In [1]: import numpy as np

In [2]: np.set_printoptions(precision=1, suppress=True, linewidth=120, floatmode="fixed")

In [3]: def rd(a):
   ...:     return np.round(a, 1) + 0
   ...: 

In [4]: Q, _ = np.linalg.qr(np.array([[0.5, -0.8, -1.0, -0.9, -0.3, 0.3],
   ...:     [-1.1, -0.1, 1.3, -1.0, -1.2, 0.0],
   ...:     [-0.2, -0.3, -0.3, -1.3, 0.0, -1.7],
   ...:     [0.4, 1.0, -0.4, 0.4, 1.6, 1.0],
   ...:     [-0.3, -0.5, 0.3, -2.5, 1.8, 0.9],
   ...:     [0.7, 1.4, -0.4, 0.9, -1.4, 2.7]]))

In [5]: K = Q[:, :6]

In [6]: print(rd(K))
[[-0.3 -0.6 -0.2 -0.2  0.4 -0.6]
 [ 0.7  0.3 -0.1 -0.1  0.4 -0.5]
 [ 0.1 -0.1 -0.9 -0.1  0.1  0.5]
 [-0.3  0.4 -0.4 -0.1 -0.6 -0.5]
 [ 0.2 -0.2  0.2 -0.9 -0.2  0.1]
 [-0.5  0.6  0.0 -0.3  0.6  0.1]]

In [7]: W1 = np.array([[3, 2, 1], [3, 1, 0], [3, 2, 1], [3, 0, 2], [2, 3, 0], [1, 2, 2]])

In [8]: coef = np.array([1, 2, -1])

In [9]: H = np.maximum(K @ W1 + coef, 0)

In [10]: print(rd((H > 0).mean(axis=0)))
[0.3 0.8 0.0]

In [11]: print(rd(H))
[[0.0 0.3 0.0]
 [3.9 3.7 0.0]
 [0.0 1.8 0.0]
 [0.0 0.0 0.0]
 [0.0 2.1 0.0]
 [1.7 3.7 0.0]]

In [12]: print((H > 0).astype(int))
[[0 1 0]
 [1 1 0]
 [0 1 0]
 [0 0 0]
 [0 1 0]
 [1 1 0]]

In [13]: basis = np.array([[3, 2], [1, 1], [3, 0]])

In [14]: print(W1 @ basis)
[[14  8]
 [10  7]
 [14  8]
 [15  6]
 [ 9  7]
 [11  4]]

In [15]: print((H @ basis).round(6).argmax(axis=1))
[0 0 0 0 0 0]

In [16]: rng = np.random.default_rng(7109)

In [17]: lab = rng.integers(0, 3, 4)

In [18]: m1 = (lab[:, None] == lab) * -1 + np.eye(4)

In [19]: print(m1)
[[ 0.0  0.0  0.0 -1.0]
 [ 0.0  0.0  0.0  0.0]
 [ 0.0  0.0  0.0  0.0]
 [-1.0  0.0  0.0  0.0]]

In [20]: rk = np.linalg.matrix_rank(m1)

In [21]: print(rk)
2

In [22]: null = np.linalg.svd(m1)[2][rk:].T

In [23]: print([int(np.linalg.matrix_rank(m1[:, :j + 1])) for j in range(4)])
[1, 1, 1, 2]

In [24]: print(null @ null.T)
[[0.0 0.0 0.0 0.0]
 [0.0 1.0 0.0 0.0]
 [0.0 0.0 1.0 0.0]
 [0.0 0.0 0.0 0.0]]

In [25]: print(np.linalg.matrix_rank(m1.T @ m1), np.linalg.matrix_rank(m1 @ m1.T))
2 2

In [26]: print([int(np.linalg.matrix_rank(m1[:i])) for i in range(1, len(m1) + 1)])
[1, 1, 1, 2]

In [27]: print([int(np.linalg.matrix_rank(np.delete(m1, i, axis=0))) for i in range(4)])
[1, 2, 2, 1]

In [28]: print(null.shape)
(4, 2)
